$ python3 -q
>>> import numpy as np
>>> from numpy import linalg as LA
>>> np.set_printoptions(suppress=True, linewidth=120)
>>> def rd(a):
...     return np.round(a, 4) + 0
... 
>>> arr = np.load("dump.npy")
>>> arr
array([[0, 1, 1, 1],
       [1, 0, 0, 1],
       [1, 0, 0, 0],
       [1, 1, 0, 0]])
>>> # symmetric
>>> rd(LA.det(2 * arr)), rd(LA.det(arr))
(np.float64(16.0), np.float64(1.0))
>>> np.einsum("ij,ji->", arr, arr)
np.int64(8)
>>> np.trace(arr @ arr @ arr) // 6
np.int64(1)
>>> arr @ arr
array([[3, 1, 0, 1],
       [1, 2, 1, 1],
       [0, 1, 1, 1],
       [1, 1, 1, 2]])
>>> low = np.diag(arr.sum(axis=1)) - arr
>>> (LA.eigvalsh(low) < 1e-8).sum()
np.int64(1)
>>> rd(LA.eigvalsh(low))
array([0., 1., 3., 4.])
>>> LA.matrix_rank(low)
np.int64(3)
>>> Uu, sv = LA.svd(arr)
Traceback (most recent call last):
  File "<python-input-15>", line 1, in <module>
    Uu, sv = LA.svd(arr)
    ^^^^^^
ValueError: too many values to unpack (expected 2)
>>> Uu, sv, Vh = LA.svd(arr, full_matrices=False)
>>> np.allclose(Uu * sv @ Vh, arr)
True
>>> rd(sv / sv[0])
array([1.    , 0.6826, 0.4608, 0.1434])
>>> rd(sv)
array([2.1701, 1.4812, 1.    , 0.3111])
>>> rd(Vh @ Vh.T)
array([[1., 0., 0., 0.],
       [0., 1., 0., 0.],
       [0., 0., 1., 0.],
       [0., 0., 0., 1.]])
>>> rd(np.abs(Vh[0]))
array([0.6116, 0.5227, 0.2818, 0.5227])
>>> Uu.shape, sv.shape, Vh.shape
((4, 4), (4,), (4, 4))
>>> data = np.array([[0.7, 1.7, -0.8, -0.6],
...     [2.1, -0.1, -0.2, -0.6],
...     [0.1, 2.1, 0.0, 0.8],
...     [-0.3, 0.1, -0.9, 0.0]])
>>> x0 = np.array([-1, -1, 1, -2])
>>> y = data @ x0
>>> c, lr = np.zeros(4), 1 / LA.norm(data, 2) ** 2
>>> for i in range(6):
...     c -= lr * data.T @ (data @ c - y)
...     if i % 2 == 0: print(i, round(LA.norm(data @ c - y), 4))
... 
0 1.1941
2 1.0494
4 0.9583
>>> rd(c)
array([-0.5202, -1.3765,  0.2487, -0.5576])
>>> W1 = np.array([[0, 1, -3], [3, 0, 1], [-3, -3, 3], [-3, 2, 0]])
>>> c = np.array([-1, 2, 2])
>>> hid = np.maximum(data @ W1 + c, 0)
>>> (hid > 0).astype(int)
array([[1, 1, 0],
       [1, 1, 0],
       [1, 1, 1],
       [1, 1, 1]])
>>> rd(hid)
array([[8.3, 3.9, 0. ],
       [1.1, 3.5, 0. ],
       [2.9, 3.7, 3.8],
       [2. , 4.4, 0.3]])
>>> LA.matrix_rank(hid)
np.int64(3)
>>> Z = np.array([[2, -3], [3, 2], [0, 4]])
>>> W1 @ Z
array([[  3, -10],
       [  6,  -5],
       [-15,  15],
       [  0,  13]])
>>> rng = np.random.default_rng(24857)
>>> idx = rng.permutation(4)
>>> idx
array([0, 1, 2, 3])
>>> other = data[idx][:, idx]
>>> np.trace(other)
np.float64(0.6)
>>> rd(np.sort(np.abs(LA.eigvals(other))))
array([1.0448, 1.0448, 1.8268, 2.0324])
>>> other
array([[ 0.7,  1.7, -0.8, -0.6],
       [ 2.1, -0.1, -0.2, -0.6],
       [ 0.1,  2.1,  0. ,  0.8],
       [-0.3,  0.1, -0.9,  0. ]])
>>> np.diag(other)
array([ 0.7, -0.1,  0. ,  0. ])
>>> f = np.array([1, 0, 1, 4])
>>> other = data + np.outer(f, np.eye(4)[0])
>>> LA.matrix_rank(other - data)
np.int64(1)
>>> other
array([[ 1.7,  1.7, -0.8, -0.6],
       [ 2.1, -0.1, -0.2, -0.6],
       [ 1.1,  2.1,  0. ,  0.8],
       [ 3.7,  0.1, -0.9,  0. ]])
>>> Q = other.astype(float).copy()
>>> for j in range(4):
...     Q[:, j] -= Q[:, :j] @ (Q[:, :j].T @ Q[:, j])
...     Q[:, j] /= LA.norm(Q[:, j])
... 
>>> rd(Q.T @ other)
array([[ 4.7117,  1.1376, -1.0845, -0.2971],
       [ 0.    ,  2.4548, -0.0799,  0.431 ],
       [ 0.    ,  0.    ,  0.5544,  0.5631],
       [ 0.    ,  0.    ,  0.    ,  0.8768]])
>>> K = np.load("a.npy")
>>> K
array([[ 0,  0,  2, -2],
       [ 0,  0, -2,  2],
       [-2,  2,  0,  1],
       [ 2, -2, -1,  0]])
>>> # skew-symmetric
>>> LA.matrix_rank(K, rtol=0.1)
np.int64(2)
>>> E = np.eye(5, dtype=int)[rng.permutation(5)]
>>> E
array([[0, 0, 0, 0, 1],
       [0, 1, 0, 0, 0],
       [0, 0, 1, 0, 0],
       [1, 0, 0, 0, 0],
       [0, 0, 0, 1, 0]])
>>> idx = rng.permutation(5)
>>> other = E[:, idx] * rng.choice([-1, 1], 5)
>>> other
array([[ 0,  0,  0,  0,  1],
       [ 0,  0, -1,  0,  0],
       [ 0,  0,  0, -1,  0],
       [-1,  0,  0,  0,  0],
       [ 0, -1,  0,  0,  0]])
>>> Uu, _, Vh = LA.svd(E.T @ other)
>>> rd(LA.lstsq(E, other)[0])
array([[-1.,  0.,  0.,  0.,  0.],
       [ 0.,  0., -1.,  0.,  0.],
       [ 0.,  0.,  0., -1.,  0.],
       [ 0., -1.,  0.,  0.,  0.],
       [ 0.,  0.,  0.,  0.,  1.]])
>>> Uu @ Vh
array([[-1.,  0.,  0.,  0.,  0.],
       [ 0.,  0., -1.,  0.,  0.],
       [ 0.,  0.,  0., -1.,  0.],
       [ 0., -1.,  0.,  0.,  0.],
       [ 0.,  0.,  0.,  0.,  1.]])
